>>> import numpy as np
>>> import numpy.linalg as la
>>> np.set_printoptions(precision=2, suppress=True, linewidth=160)
>>> rnd = lambda a: np.round(a, 2) + 0
>>> feats = np.array([[3, 3, 3, 3, 3, 3, 3, 3],
...     [3, 6, 6, 6, 6, 6, 6, 6],
...     [3, 6, 9, 9, 9, 9, 9, 9],
...     [3, 6, 9, 12, 12, 12, 12, 12],
...     [3, 6, 9, 12, 15, 15, 15, 15],
...     [3, 6, 9, 12, 15, 18, 18, 18],
...     [3, 6, 9, 12, 15, 18, 21, 21],
...     [3, 6, 9, 12, 15, 18, 21, 24]])
>>> # equal to its transpose
>>> x = np.array([0, 2, 2, 2, 2, 0, 0, 2])
>>> (feats @ x).argmax()
np.int64(7)
>>> la.norm(feats @ x) <= la.norm(feats, 2) * la.norm(x) + 1e-9
np.True_
>>> feats @ x
array([ 30,  60,  84, 102, 114, 120, 126, 132])
>>> feats * x
array([[ 0,  6,  6,  6,  6,  0,  0,  6],
       [ 0, 12, 12, 12, 12,  0,  0, 12],
       [ 0, 12, 18, 18, 18,  0,  0, 18],
       [ 0, 12, 18, 24, 24,  0,  0, 24],
       [ 0, 12, 18, 24, 30,  0,  0, 30],
       [ 0, 12, 18, 24, 30,  0,  0, 36],
       [ 0, 12, 18, 24, 30,  0,  0, 42],
       [ 0, 12, 18, 24, 30,  0,  0, 48]])
>>> np.einsum("ij,j->i", feats, x)
array([ 30,  60,  84, 102, 114, 120, 126, 132])
>>> r0 = np.array([-4, 4, 0, 3, -2, -4])
>>> F = np.array([np.roll(r0, i) for i in range(6)])
>>> F
array([[-4,  4,  0,  3, -2, -4],
       [-4, -4,  4,  0,  3, -2],
       [-2, -4, -4,  4,  0,  3],
       [ 3, -2, -4, -4,  4,  0],
       [ 0,  3, -2, -4, -4,  4],
       [ 4,  0,  3, -2, -4, -4]])
>>> x = np.array([8, 4, 7, 3, 8, 0])
>>> rhs = F @ x
>>> beta, lr = np.zeros(6), 1 / la.norm(F, 2) ** 2
>>> for i in range(8):
...     beta -= lr * F.T @ (F @ beta - rhs)
...     if i % 2 == 0: print(i, round(la.norm(F @ beta - rhs), 2))
... 
0 38.74
2 29.15
4 24.31
6 20.42
>>> rnd(la.cond(F))
np.float64(3.51)
>>> M2 = la.inv(F)
>>> rnd(la.det(F) * M2)
array([[ -7452., -10044.,  -2592.,  -1539.,  -7938.,   2592.],
       [  2592.,  -7452., -10044.,  -2592.,  -1539.,  -7938.],
       [ -7938.,   2592.,  -7452., -10044.,  -2592.,  -1539.],
       [ -1539.,  -7938.,   2592.,  -7452., -10044.,  -2592.],
       [ -2592.,  -1539.,  -7938.,   2592.,  -7452., -10044.],
       [-10044.,  -2592.,  -1539.,  -7938.,   2592.,  -7452.]])
>>> rnd(la.cond(F))
np.float64(3.51)
>>> rnd(M2)
array([[-0.09, -0.12, -0.03, -0.02, -0.1 ,  0.03],
       [ 0.03, -0.09, -0.12, -0.03, -0.02, -0.1 ],
       [-0.1 ,  0.03, -0.09, -0.12, -0.03, -0.02],
       [-0.02, -0.1 ,  0.03, -0.09, -0.12, -0.03],
       [-0.03, -0.02, -0.1 ,  0.03, -0.09, -0.12],
       [-0.12, -0.03, -0.02, -0.1 ,  0.03, -0.09]])
>>> rnd(la.det(F) * la.det(M2))
np.float64(1.0)
>>> x = np.array([-2, -1, -5, -2, 0, -5])
>>> rhs = M2 @ x
>>> rnd(rhs)
array([0.35, 1.2 , 0.97, 0.32, 1.13, 1.03])
>>> print(rnd(la.solve(M2, 4 * rhs)))
[ -8.  -4. -20.  -8.   0. -20.]
>>> rng = np.random.default_rng(56675)
>>> z = rng.permutation(6)
>>> z
array([2, 5, 1, 3, 0, 4])
>>> M2 = F[z][:, z]
>>> M2
array([[-4,  3, -4,  4, -2,  0],
       [ 3, -4,  0, -2,  4, -4],
       [ 4, -2, -4,  0, -4,  3],
       [-4,  0, -2, -4,  3,  4],
       [ 0, -4,  4,  3, -4, -2],
       [-2,  4,  3, -4,  0, -4]])
>>> print(rnd(la.det(M2)), rnd(la.det(F[z])))
80919.0 80919.0
